% python3 -q
>>> import numpy as np
>>> import numpy.linalg as la
>>> np.set_printoptions(precision=2, suppress=True, linewidth=200, floatmode="fixed")
>>> F = np.load("case8.npy")
>>> F
array([[-6.68, -2.29, -0.01, -3.16],
       [-0.17,  5.85, -4.05, -2.76],
       [ 0.18,  0.73,  5.54, -1.70],
       [-0.67,  4.86, -2.85, -2.03],
       [-0.29, -1.52,  4.70, -0.40],
       [-8.43, -1.05,  0.16, -1.14],
       [-0.71, -2.06,  5.08, -1.31],
       [-0.14,  5.39, -0.56, -3.05],
       [-0.32,  4.96, -1.62, -2.38],
       [-7.02, -2.27, -1.40, -2.42],
       [-8.20, -3.33,  0.33, -0.69],
       [-6.59, -2.03,  0.95, -2.01],
       [-1.36, -1.42,  4.74, -0.53],
       [-6.82, -2.18, -0.51, -2.28],
       [-0.56,  4.55, -3.31, -0.97],
       [ 1.40, -1.74,  4.09,  0.30],
       [ 1.04, -1.07,  6.73,  0.08],
       [ 0.75, -1.22,  3.62, -0.26],
       [ 1.68,  5.06, -3.23, -0.52],
       [-0.54, -0.61,  5.18,  0.89]])
>>> D = la.norm(F[:, None] - F[None], axis=-1)
>>> D[:5, :5]
array([[ 0.00, 11.19,  9.44,  9.83,  8.44],
       [11.19,  0.00, 10.93,  1.79, 11.68],
       [ 9.44, 10.93,  0.00,  9.40,  2.77],
       [ 9.83,  1.79,  9.40,  0.00, 10.03],
       [ 8.44, 11.68,  2.77, 10.03,  0.00]])
>>> D[16].round(6).argsort(kind="stable")[:4]
array([16, 19,  4, 15])
>>> Xs = F - F.mean(axis=0)
>>> evecs = la.svd(Xs)[2][:3]
>>> A2 = Xs - Xs @ evecs.T @ evecs
>>> A2.std(axis=0)
array([0.29, 0.36, 0.19, 0.50])
>>> np.round(la.norm(A2) / la.norm(Xs), 2)
np.float64(0.12)
>>> (Xs @ evecs.T).std(axis=0)
array([4.27, 3.86, 0.97])
>>> la.norm(A2, axis=1).round(6).argmax()
np.int64(5)
>>> X = np.load("a.npy")
>>> X
array([[  5.95,   2.95,  -2.57],
       [ -4.80,  -7.80,   3.88],
       [  0.11,  -2.89,   0.93],
       [ -0.90,  -3.90,   1.54],
       [ -9.85, -12.85,   6.91],
       [ -0.76,  -3.76,   1.46],
       [-10.15, -13.15,   7.09],
       [ -4.40,  -7.40,   3.64],
       [  2.56,  -0.44,  -0.54],
       [ -9.58, -12.58,   6.75],
       [  1.12,  -1.88,   0.33],
       [  4.86,   1.86,  -1.92],
       [ -1.11,  -4.11,   1.67],
       [ -2.27,  -5.27,   2.36],
       [ -4.12,  -7.12,   3.47],
       [  4.17,   1.17,  -1.50],
       [  9.20,   6.20,  -4.52],
       [  1.91,  -1.09,  -0.15],
       [ -6.63,  -9.63,   4.98],
       [ -0.69,  -3.69,   1.41],
       [ -0.45,  -3.45,   1.27]])
>>> gram = np.cov(X, rowvar=False)
>>> gram.shape
(3, 3)
>>> np.argsort(-X.std(axis=0).round(6), kind="stable")
array([0, 1, 2])
>>> np.round(la.eigvalsh(gram)[::-1], 2) + 0
array([64.25,  0.00,  0.00])
>>> np.argwhere(np.triu(np.abs(np.corrcoef(X.T)) > 0.8, 1))
array([[0, 1],
       [0, 2],
       [1, 2]])
>>> np.corrcoef(X[:, 0], X[:, 2])[0, 1]
np.float64(-1.0)
>>> np.corrcoef(X.T)
array([[ 1.00,  1.00, -1.00],
       [ 1.00,  1.00, -1.00],
       [-1.00, -1.00,  1.00]])
